$ python -q
>>> import numpy as np
>>> from numpy import linalg as LA
>>> np.set_printoptions(precision=3, suppress=True, linewidth=120)
>>> M = np.loadtxt("layer13.csv", delimiter=",")
>>> M
array([[  2.685,   3.726,   3.397],
       [  1.31 ,   0.96 ,   1.093],
       [ -3.744,  -2.413,  -7.626],
       [ -1.83 ,   0.951,  -7.885],
       [  3.488,   0.722,   9.696],
       [  1.615,   6.532,  -4.325],
       [  8.146,  -0.157,  26.51 ],
       [  1.178,   1.697,  -1.494],
       [  4.198,  -0.017,  11.438],
       [ -6.759,  -0.394, -17.279],
       [ -1.88 ,   1.25 ,  -6.563],
       [  3.515,   3.442,   4.323]])
>>> Q, vecs = LA.qr(M[:, :2])[0], LA.qr(M[:, 2:])[0]
>>> sig = LA.svd(Q.T @ vecs, compute_uv=False)
>>> np.round(LA.norm(Q @ Q.T - vecs @ vecs.T, 2), 3)
np.float64(1.0)
>>> sig
array([0.992])
>>> (sig > 0.9).sum()
np.int64(1)
>>> lab = M[:, 0] > np.median(M[:, 0])
>>> f = M[lab].mean(axis=0) - M[~lab].mean(axis=0)
>>> np.argsort(-np.abs(f).round(6), kind="stable")
array([2, 0, 1])
>>> f
array([ 5.895,  2.033, 15.132])
>>> rng = np.random.default_rng(291)
>>> M2 = M + rng.integers(-2, 3, (12, 2)) @ rng.integers(-2, 3, (2, 3))
>>> M2
array([[  4.685,   7.726,   5.397],
       [  1.31 ,   2.96 ,  -0.907],
       [ -4.744,  -4.413,  -8.626],
       [  0.17 ,   3.951,  -4.885],
       [  3.488,   1.722,   8.696],
       [  3.615,   9.532,  -1.325],
       [  9.146,  -0.157,  29.51 ],
       [  3.178,   3.697,   2.506],
       [  3.198,  -1.017,   9.438],
       [ -7.759,  -3.394, -17.279],
       [ -0.88 ,   4.25 ,  -6.563],
       [  3.515,   5.442,   2.323]])
>>> np.round(LA.svd(M2 - M, compute_uv=False), 3) + 0
array([10.762,  6.016,  0.   ])
>>> LA.matrix_rank(M2 - M, tol=1e-8)
np.int64(2)
>>> X = np.load("x.npy")
>>> X
array([[ 2,  0, -2,  0],
       [ 0,  0,  0,  0],
       [-2,  0,  0,  0],
       [ 0, -1,  0, -1]])
>>> Uu, sig, Vh = LA.svd(X)
>>> sig
array([3.236, 1.414, 1.236, 0.   ])
>>> M2 = Uu[:, :3] @ np.diag(sig[:3]) @ Vh[:3]
>>> round(np.abs(X - M2).max(), 3)
np.float64(0.0)
>>> W = np.array([[3, 1, 1, 3, 3], [3, 1, 0, 0, 3], [0, 3, 1, 3, 1], [3, 2, 0, 1, 1]])
>>> c = np.array([1, 2, 0, 3, 2])
>>> act = np.maximum(X @ W + c, 0)
>>> (act > 0).mean(axis=0)
array([0.5 , 0.25, 0.  , 0.75, 0.5 ])
>>> Z = np.array([[2, -1, 0], [-1, 2, 0], [0, -1, 2], [1, 2, 1], [1, -1, 1]])
>>> (act @ Z).round(6).argmax(axis=1)
array([0, 1, 0, 1])
>>> M2 = np.c_[M[:, :2] @ np.array([[1, 2], [2, 2]]), np.array([0, 1, 3, 3, 0, 1, 0, 0, 3, 2, 1, 3])]
>>> M2
array([[ 10.137,  12.822,   0.   ],
       [  3.23 ,   4.54 ,   1.   ],
       [ -8.57 , -12.314,   3.   ],
       [  0.072,  -1.758,   3.   ],
       [  4.932,   8.42 ,   0.   ],
       [ 14.679,  16.294,   1.   ],
       [  7.832,  15.978,   0.   ],
       [  4.572,   5.75 ,   0.   ],
       [  4.164,   8.362,   3.   ],
       [ -7.547, -14.306,   2.   ],
       [  0.62 ,  -1.26 ,   1.   ],
       [ 10.399,  13.914,   3.   ]])
>>> np.round(LA.norm(M2 - M @ LA.lstsq(M, M2)[0], axis=0), 3) + 0
array([0.   , 0.   , 6.195])
>>> LA.norm(LA.qr(M)[0].T @ M2, axis=0) ** 2 / ((M2 ** 2).sum(axis=0) + 1e-12)
array([1.   , 1.   , 0.108])
>>> lab = rng.permutation(4)
>>> lab
array([0, 2, 3, 1])
>>> M2 = X[lab][:, lab]
>>> np.allclose(M2, X)
False
>>> [round(float(x), 3) for x in LA.svd(X, compute_uv=False)[:3]]
[3.236, 1.414, 1.236]
>>> feats = np.loadtxt("out2.csv", delimiter=",")
>>> feats
array([[ 2.3,  2. ,  3. ],
       [-2. , -0.7,  2. ],
       [ 2. ,  2. ,  3.3]])
>>> lab = rng.permutation(3)
>>> lab
array([0, 2, 1])
>>> M2 = feats[lab][:, lab]
>>> np.allclose(M2, feats)
False
>>> np.sort(np.abs(LA.eigvals(M2)))
array([0.3, 0.7, 5.3])
>>> M2
array([[ 2.3,  3. ,  2. ],
       [ 2. ,  3.3,  2. ],
       [-2. ,  2. , -0.7]])
>>> round(LA.det(M2), 3), round(float(LA.det(feats[lab])), 3)
(np.float64(-1.113), 1.113)
>>> LA.matrix_rank(M2)
np.int64(3)
>>> M2 - M2[0]
array([[ 0. ,  0. ,  0. ],
       [-0.3,  0.3,  0. ],
       [-4.3, -1. , -2.7]])
>>> np.unravel_index(np.abs(M2).argmax(), M2.shape)
(np.int64(1), np.int64(1))
>>> M2.shape
(3, 3)
>>> round(float(LA.norm(M2)), 3)
6.758
>>> M2.sum(axis=0)
array([2.3, 8.3, 3.3])
>>> np.count_nonzero(M2)
np.int64(9)
>>> np.abs(M2).max()
np.float64(3.3)
>>> LA.svd(M2, compute_uv=False)
array([6.092, 2.924, 0.062])
>>> W = np.array([[1, 1, 1, 0], [3, 0, 0, 3], [1, 2, 3, 2]])
>>> c = np.array([1, 1, 1, 1])
>>> act = np.maximum(feats @ W + c, 0)
>>> (act > 0).astype(int)
array([[1, 1, 1, 1],
       [0, 1, 1, 1],
       [1, 1, 1, 1]])
>>> Z = np.array([[-1, 1, 1], [0, 2, 2], [0, 2, -2], [-2, -1, -2]])
>>> act @ Z
array([[-38.3,  42.5, -19.7],
       [ -5.8,  13.1,  -9.8],
       [-39.5,  43.7, -21.5]])
>>> (act @ Z).round(6).argmax(axis=1)
array([1, 1, 1])
>>> W @ Z
array([[-1,  5,  1],
       [-9,  0, -3],
       [-5,  9, -5]])
>>> ev, vecs = LA.eig(feats)
>>> np.round(np.prod(ev), 3)
np.float64(-1.113)
>>> np.round(feats @ vecs[:, 0] - ev[0] * vecs[:, 0], 3) + 0
array([0., 0., 0.])
>>> np.sort(LA.eigvals(feats @ feats))
array([ 0.09,  0.49, 28.09])
>>> Q = feats.astype(float).copy()
>>> for j in range(3):
...     Q[:, j] -= Q[:, :j] @ (Q[:, :j].T @ Q[:, j])
...     Q[:, j] /= LA.norm(Q[:, j])
... 
>>> np.round(Q.T @ Q, 3) + 0
array([[1., 0., 0.],
       [0., 1., 0.],
       [0., 0., 1.]])
>>> np.round(Q.T @ feats, 3) + 0
array([[3.646, 2.743, 2.606],
       [0.   , 0.983, 4.123],
       [0.   , 0.   , 0.311]])
>>> A = np.load("block17.npy")
>>> A
array([[1.   , 0.2  , 0.04 , 0.008],
       [0.2  , 1.   , 0.2  , 0.04 ],
       [0.04 , 0.2  , 1.   , 0.2  ],
       [0.008, 0.04 , 0.2  , 1.   ]])
>>> M2 = A / LA.norm(A, axis=1, keepdims=True)
>>> cov = M2 @ M2.T
>>> (np.abs(cov) > 0.9).astype(int)
array([[1, 0, 0, 0],
       [0, 1, 0, 0],
       [0, 0, 1, 0],
       [0, 0, 0, 1]])
>>> cov
array([[1.   , 0.385, 0.115, 0.031],
       [0.385, 1.   , 0.385, 0.115],
       [0.115, 0.385, 1.   , 0.385],
       [0.031, 0.115, 0.385, 1.   ]])
